$ python3 -q
>>> import numpy as np
>>> from numpy import linalg as LA
>>> np.set_printoptions(suppress=True, linewidth=140)
>>> arr = np.loadtxt("out5.csv", delimiter=",")
>>> print(arr.round(2))
[[-0.46 -0.11 -0.38  1.79 -0.55  1.71 -1.44  0.3  -0.22]
 [ 1.59 -0.31 -0.31  1.68  1.19 -0.13  0.99 -0.82 -0.59]
 [-0.46 -0.19 -2.46  0.07  0.74 -0.39  0.03  0.48  1.32]
 [-0.57 -1.47  0.04 -1.03  1.28  1.73  0.69  0.16 -0.56]
 [ 1.37 -2.09  0.46 -0.12 -0.63 -0.29 -0.75  0.41  1.16]
 [-1.37 -1.35 -0.22  0.88 -1.2  -0.94  1.19  0.2  -0.84]
 [ 0.8   0.32 -0.19 -0.05  0.2  -0.28  0.02  2.6  -1.16]
 [-1.14 -0.35  1.16  0.73  1.79 -1.14 -1.02  0.34  0.24]
 [-0.23  0.55  1.03  0.78 -0.08  0.74  1.57  0.95  1.76]]
>>> Y = np.array([[-2, 1, -2],
...     [-3, -3, 1],
...     [2, 1, -1],
...     [-2, 2, -3],
...     [1, -3, 2],
...     [2, -2, 0],
...     [0, -1, -1],
...     [2, 1, 1],
...     [-2, -2, -2]])
>>> print(LA.matrix_rank(arr @ Y))
3
>>> print(LA.matrix_rank(np.vstack([arr, Y.T])))
9
>>> print(np.round(np.einsum("ij->j", arr), 2))
[-0.46 -5.01 -0.88  4.71  2.74  1.01  1.29  4.62  1.11]
>>> print(np.vstack([arr, Y.T]).shape)
(12, 9)
>>> print(np.round(LA.svd(arr, compute_uv=False), 2))
[3. 3. 3. 3. 3. 3. 3. 3. 3.]
>>> print(np.round(LA.norm(arr, axis=0), 2))
[3. 3. 3. 3. 3. 3. 3. 3. 3.]
>>> x0 = np.array([3, -1, 1, 3, -2, 0, 2, -1, -1])
>>> y = arr @ x0
>>> print(y.round(2))
[ 1.87 10.84 -6.65 -4.07  4.47  5.08 -0.09 -5.92  2.7 ]
>>> print(np.round(LA.solve(arr, y + arr[:, 6]), 2))
[ 3. -1.  1.  3. -2.  0.  3. -1. -1.]
>>> print(np.round(LA.norm(arr) ** 2 / LA.norm(arr, 2) ** 2, 2))
9.0
>>> print(round(LA.norm(arr, "nuc"), 2))
27.0
>>> feats = np.loadtxt("x.csv", delimiter=",")
>>> print(feats.round(2))
[[-2.16  1.29  1.16 -0.53  3.87  0.16  1.18  0.8 ]
 [-0.64  0.49 -0.62 -1.59  3.92  0.71  1.7  -1.63]
 [-1.78  0.9   2.32  1.59 -0.75 -0.8  -0.94  3.32]
 [-1.57  0.99  0.37 -1.09  4.19  0.44  1.53 -0.34]
 [-0.87  0.62 -0.39 -1.49  4.05  0.66  1.68 -1.35]
 [ 1.4  -0.9  -0.17  1.21 -4.19 -0.5  -1.58  0.61]
 [-0.23  0.27 -0.99 -1.71  3.63  0.78  1.69 -2.08]
 [-1.42  0.69  2.16  1.73 -1.49 -0.85 -1.18  3.24]
 [ 2.22 -1.31 -1.25  0.45 -3.79 -0.12 -1.13 -0.95]
 [ 2.43 -1.41 -1.66  0.07 -3.34  0.06 -0.84 -1.59]
 [ 2.51 -1.43 -1.89 -0.19 -2.94  0.18 -0.62 -1.99]
 [-2.51  1.39  2.27  0.76  1.83 -0.45  0.08  2.73]
 [-1.7   1.06  0.53 -0.99  4.17  0.39  1.47 -0.12]
 [ 1.07 -0.48 -1.96 -1.8   2.09  0.87  1.36 -3.09]
 [-0.91  0.64 -0.35 -1.47  4.07  0.65  1.68 -1.3 ]
 [-2.29  1.23  2.41  1.2   0.68 -0.64 -0.41  3.15]
 [ 2.28 -1.22 -2.41 -1.21 -0.67  0.64  0.41 -3.16]
 [-0.94  0.4   1.88  1.81 -2.29 -0.87 -1.41  3.02]
 [ 0.01 -0.14  1.18  1.76 -3.44 -0.81 -1.66  2.29]
 [-0.89  0.37  1.85  1.82 -2.36 -0.87 -1.43  2.99]
 [-2.13  1.12  2.41  1.37  0.14 -0.71 -0.61  3.26]
 [-2.37  1.28  2.4   1.09  0.99 -0.6  -0.28  3.07]]
>>> left, sigma, VT = LA.svd(feats)
>>> print(sigma.round(2) + 0)
[17.18 15.96  0.    0.    0.    0.    0.    0.  ]
>>> print(np.argmax(sigma[:-1] / (sigma[1:] + 1e-6)) + 1)
2
>>> Y = left[:, :2] @ np.diag(sigma[:2]) @ VT[:2]
>>> print(round(float(np.abs(feats - Y).max()), 2))
0.0
>>> print(np.round(LA.norm(feats - Y) / LA.norm(feats), 2))
0.0
>>> D = LA.norm(feats[:, None] - feats[None], axis=-1)
>>> print((D + 1e9 * np.eye(22)).round(6).argmin(axis=1))
[12  4  7 12 14  8  1  2  9 10  9 21  3  6  4 21 10 19 19 17 15 15]
>>> print(np.flatnonzero(D[0] < D.mean() / 2))
[ 0  3 12]
>>> print(np.round(LA.norm(feats, axis=1), 2))
[5. 5. 5. 5. 5. 5. 5. 5. 5. 5. 5. 5. 5. 5. 5. 5. 5. 5. 5. 5. 5. 5.]
>>> print(LA.matrix_rank(D ** 2))
3
